% ipython --no-banner

In [1]: import numpy as np

In [2]: from numpy import linalg as LA

In [3]: np.set_printoptions(precision=2, suppress=True, linewidth=120, legacy="1.25")

In [4]: mat = np.load("x.npy")

In [5]: mat
Out[5]: 
array([[-7, -3, -3],
       [21,  9,  9],
       [35, 15, 15]])

In [6]: [round(float(x), 2) for x in LA.svd(mat, compute_uv=False)[:3]]
Out[6]: [48.43, 0.0, 0.0]

In [7]: round(float(LA.norm(mat, 2) / LA.norm(mat)), 2)
Out[7]: 1.0

In [8]: np.allclose(mat @ mat.T, mat.T @ mat)
Out[8]: False

In [9]: mat @ mat
Out[9]: 
array([[-119,  -51,  -51],
       [ 357,  153,  153],
       [ 595,  255,  255]])

In [10]: round(float(np.abs(LA.eigvals(mat)).max()), 2)
Out[10]: 17.0

In [11]: np.allclose(mat, mat.T)
Out[11]: False

In [12]: ang = np.radians(15)

In [13]: R = np.eye(3)

In [14]: R[0, 0] = R[1, 1] = np.cos(ang)

In [15]: R[0, 1], R[1, 0] = -np.sin(ang), np.sin(ang)

In [16]: R
Out[16]: 
array([[ 0.97, -0.26,  0.  ],
       [ 0.26,  0.97,  0.  ],
       [ 0.  ,  0.  ,  1.  ]])

In [17]: Y = mat @ R.T

In [18]: np.allclose(mat @ mat.T, Y @ Y.T)
Out[18]: True

In [19]: Y
Out[19]: 
array([[-5.99, -4.71, -3.  ],
       [17.96, 14.13,  9.  ],
       [29.93, 23.55, 15.  ]])

In [20]: round(LA.det(R), 2), round(float(np.trace(R)), 2)
Out[20]: (1.0, 2.93)

In [21]: np.allclose(LA.norm(mat, axis=1), LA.norm(Y, axis=1))
Out[21]: True

In [22]: F = np.array([[2, 2, 1, 0, 1, 0, 0],
    ...:     [0, 0, 1, 2, 1, 0, 1],
    ...:     [0, 0, 2, 0, 1, 1, 2],
    ...:     [0, 0, 0, 0, 0, 0, 2],
    ...:     [0, 0, 0, 0, 0, 0, 2],
    ...:     [0, 0, 0, 0, 0, 1, 2],
    ...:     [0, 0, 0, 0, 0, 0, 0]])

In [23]: F
Out[23]: 
array([[2, 2, 1, 0, 1, 0, 0],
       [0, 0, 1, 2, 1, 0, 1],
       [0, 0, 2, 0, 1, 1, 2],
       [0, 0, 0, 0, 0, 0, 2],
       [0, 0, 0, 0, 0, 0, 2],
       [0, 0, 0, 0, 0, 1, 2],
       [0, 0, 0, 0, 0, 0, 0]])

In [24]: # triangular, det is the product of the diagonal

In [25]: r = LA.matrix_rank(F)

In [26]: r
Out[26]: 5

In [27]: ns = LA.svd(F)[2][r:].T

In [28]: np.round(ns @ ns.T, 2) + 0
Out[28]: 
array([[ 0.51, -0.49,  0.05,  0.02, -0.09,  0.  ,  0.  ],
       [-0.49,  0.51,  0.05,  0.02, -0.09,  0.  ,  0.  ],
       [ 0.05,  0.05,  0.19,  0.09, -0.37,  0.  ,  0.  ],
       [ 0.02,  0.02,  0.09,  0.05, -0.19,  0.  ,  0.  ],
       [-0.09, -0.09, -0.37, -0.19,  0.74,  0.  ,  0.  ],
       [ 0.  ,  0.  ,  0.  ,  0.  ,  0.  ,  0.  ,  0.  ],
       [ 0.  ,  0.  ,  0.  ,  0.  ,  0.  ,  0.  ,  0.  ]])

In [29]: np.allclose(F @ ns, 0)
Out[29]: True

In [30]: [int(LA.matrix_rank(F[:, :j + 1])) for j in range(7)]
Out[30]: [1, 1, 2, 3, 3, 4, 5]

In [31]: LA.matrix_rank(F.T @ F), LA.matrix_rank(F @ F.T)
Out[31]: (5, 5)

In [32]: F @ F
Out[32]: 
array([[4, 4, 6, 4, 5, 1, 6],
       [0, 0, 2, 0, 1, 1, 8],
       [0, 0, 4, 0, 2, 3, 8],
       [0, 0, 0, 0, 0, 0, 0],
       [0, 0, 0, 0, 0, 0, 0],
       [0, 0, 0, 0, 0, 1, 2],
       [0, 0, 0, 0, 0, 0, 0]])

In [33]: np.sort(LA.eigvals(F))
Out[33]: array([0., 0., 0., 0., 1., 2., 2.])

In [34]: W = np.array([[1, 3], [-1, 2], [3, -2], [3, -2], [1, -2], [3, 3], [1, -1]])

In [35]: c = np.array([4, -4])

In [36]: hid = np.maximum(F @ W + c, 0)

In [37]: (hid > 0).mean(axis=0)
Out[37]: array([1.  , 0.14])

In [38]: C = np.array([[5, 8, 1], [2, 1, 7]])

In [39]: (hid @ C).round(6).argmax(axis=1)
Out[39]: array([1, 1, 1, 1, 1, 1, 1])
